>>> import numpy as np
>>> from numpy import linalg as LA
>>> np.set_printoptions(precision=2, suppress=True, linewidth=200)
>>> def rd(a):
...     return np.round(a, 2) + 0
... 
>>> F = np.array([[-12, 0, 6, 0], [18, 6, -9, -3], [14, 0, 6, 0], [-21, -7, -9, -3]])
>>> F
array([[-12,   0,   6,   0],
       [ 18,   6,  -9,  -3],
       [ 14,   0,   6,   0],
       [-21,  -7,  -9,  -3]])
>>> O = F.astype(float).copy()
>>> for j in range(4):
...     O[:, j] -= O[:, :j] @ (O[:, :j].T @ O[:, j])
...     O[:, j] /= LA.norm(O[:, j])
... 
>>> rd(O.T @ O)
array([[1., 0., 0., 0.],
       [0., 1., 0., 0.],
       [0., 0., 1., 0.],
       [0., 0., 0., 1.]])
>>> rd(O)
array([[-0.36,  0.54,  0.42, -0.63],
       [ 0.54,  0.36, -0.63, -0.42],
       [ 0.42, -0.63,  0.36, -0.54],
       [-0.63, -0.42, -0.54, -0.36]])
>>> rd(O.T @ F)
array([[33.24,  7.67,  1.17,  0.27],
       [ 0.  ,  5.11,  0.  ,  0.18],
       [ 0.  ,  0.  , 15.25,  3.52],
       [ 0.  ,  0.  ,  0.  ,  2.35]])
>>> np.all(LA.eigvalsh(O) > 0)
np.False_
>>> rd(LA.eigvalsh(O).min())
np.float64(-1.0)
>>> rd(np.sort(np.abs(LA.eigvals(F))))
array([ 4.92,  7.92,  9.85, 15.85])
>>> (F + F.T) / 2
array([[-12. ,   9. ,  10. , -10.5],
       [  9. ,   6. ,  -4.5,  -5. ],
       [ 10. ,  -4.5,   6. ,  -4.5],
       [-10.5,  -5. ,  -4.5,  -3. ]])
>>> np.trace(F)
np.int64(-3)
>>> rng = np.random.default_rng(162817)
>>> labels = rng.permutation(4)
>>> A2 = F[:, labels] * rng.choice([-1, 1], 4)
>>> A2
array([[  0,   0,  12,  -6],
       [ -3,   6, -18,   9],
       [  0,   0, -14,  -6],
       [ -3,  -7,  21,   9]])
>>> left, _, Vt = LA.svd(F.T @ A2)
>>> rd(LA.lstsq(F, A2)[0])
array([[ 0.,  0., -1.,  0.],
       [ 0.,  1.,  0.,  0.],
       [ 0.,  0.,  0., -1.],
       [ 1.,  0.,  0.,  0.]])
>>> W0 = np.array([[0, 1, 2, -2, 1, -2, -2, 1, -1],
...     [-2, -1, 2, 0, -2, 0, 2, 1, -2],
...     [2, 0, 1, -1, 2, -1, -2, 2, -1],
...     [1, 0, 2, 0, 2, 2, 0, 0, 1],
...     [-1, 1, 0, -1, 2, -1, 2, 1, -2],
...     [0, -2, 1, -2, 1, 1, 2, -2, 2],
...     [1, 2, 0, -1, 1, -1, -1, 0, 0],
...     [-1, -2, 1, -1, -1, 2, 0, -1, 1],
...     [-2, 2, -2, -1, -2, -2, -1, 0, 0]])
>>> W0[-1] = W0[0] + -1 * W0[1]
>>> W0
array([[ 0,  1,  2, -2,  1, -2, -2,  1, -1],
       [-2, -1,  2,  0, -2,  0,  2,  1, -2],
       [ 2,  0,  1, -1,  2, -1, -2,  2, -1],
       [ 1,  0,  2,  0,  2,  2,  0,  0,  1],
       [-1,  1,  0, -1,  2, -1,  2,  1, -2],
       [ 0, -2,  1, -2,  1,  1,  2, -2,  2],
       [ 1,  2,  0, -1,  1, -1, -1,  0,  0],
       [-1, -2,  1, -1, -1,  2,  0, -1,  1],
       [ 2,  2,  0, -2,  3, -2, -4,  0,  1]])
>>> left, sig, Vt = LA.svd(W0)
>>> np.argmax(sig[:-1] / (sig[1:] + 1e-6)) + 1
np.int64(8)
>>> rd(sig)
array([9.37, 6.09, 5.1 , 3.76, 3.16, 1.95, 1.26, 0.75, 0.  ])
>>> A2 = left[:, :8] @ np.diag(sig[:8]) @ Vt[:8]
>>> rd(A2)
array([[ 0.,  1.,  2., -2.,  1., -2., -2.,  1., -1.],
       [-2., -1.,  2.,  0., -2.,  0.,  2.,  1., -2.],
       [ 2.,  0.,  1., -1.,  2., -1., -2.,  2., -1.],
       [ 1.,  0.,  2.,  0.,  2.,  2.,  0.,  0.,  1.],
       [-1.,  1.,  0., -1.,  2., -1.,  2.,  1., -2.],
       [ 0., -2.,  1., -2.,  1.,  1.,  2., -2.,  2.],
       [ 1.,  2.,  0., -1.,  1., -1., -1.,  0.,  0.],
       [-1., -2.,  1., -1., -1.,  2.,  0., -1.,  1.],
       [ 2.,  2.,  0., -2.,  3., -2., -4.,  0.,  1.]])
>>> rd(np.abs(W0 - A2).max())
np.float64(0.0)
>>> rd(LA.norm(W0 - A2, 2)), rd(sig[8])
(np.float64(0.0), np.float64(0.0))
